$ python -q
>>> import numpy as np
>>> import numpy.linalg as la
>>> np.set_printoptions(precision=2, suppress=True, linewidth=200, sign=" ")
>>> W0 = np.array([[1.0, 0.0, 2.0, 1.0, 1.0],
...     [3.0, 0.0, 3.0, 3.0, 3.0],
...     [1.0, 3.0, 0.0, 3.0, 1.0],
...     [3.0, 1.0, 2.0, 1.0, -3.0],
...     [0.0, 0.0, 0.0, 0.0, 2.0]])
>>> np.kron(np.eye(2, dtype=int), W0)
array([[ 1.,  0.,  2.,  1.,  1.,  0.,  0.,  0.,  0.,  0.],
       [ 3.,  0.,  3.,  3.,  3.,  0.,  0.,  0.,  0.,  0.],
       [ 1.,  3.,  0.,  3.,  1.,  0.,  0.,  0.,  0.,  0.],
       [ 3.,  1.,  2.,  1., -3.,  0.,  0.,  0.,  0., -0.],
       [ 0.,  0.,  0.,  0.,  2.,  0.,  0.,  0.,  0.,  0.],
       [ 0.,  0.,  0.,  0.,  0.,  1.,  0.,  2.,  1.,  1.],
       [ 0.,  0.,  0.,  0.,  0.,  3.,  0.,  3.,  3.,  3.],
       [ 0.,  0.,  0.,  0.,  0.,  1.,  3.,  0.,  3.,  1.],
       [ 0.,  0.,  0.,  0., -0.,  3.,  1.,  2.,  1., -3.],
       [ 0.,  0.,  0.,  0.,  0.,  0.,  0.,  0.,  0.,  2.]])
>>> round(float(la.det(W0[::-1])), 2)
-48.0
>>> round(la.det(2 * W0), 2), round(la.det(W0), 2)
(np.float64(-1536.0), np.float64(-48.0))
>>> np.poly(W0)
array([  1.,  -4., -18.,   5.,  54.,  48.])
>>> th = np.radians(180)
>>> r_ = np.eye(5)
>>> r_[1, 1] = r_[2, 2] = np.cos(th)
>>> r_[1, 2], r_[2, 1] = -np.sin(th), np.sin(th)
>>> r_.round(2) + 0
array([[ 1.,  0.,  0.,  0.,  0.],
       [ 0., -1.,  0.,  0.,  0.],
       [ 0.,  0., -1.,  0.,  0.],
       [ 0.,  0.,  0.,  1.,  0.],
       [ 0.,  0.,  0.,  0.,  1.]])
>>> M2 = W0 @ r_.T
>>> np.allclose(W0 @ W0.T, M2 @ M2.T)
True
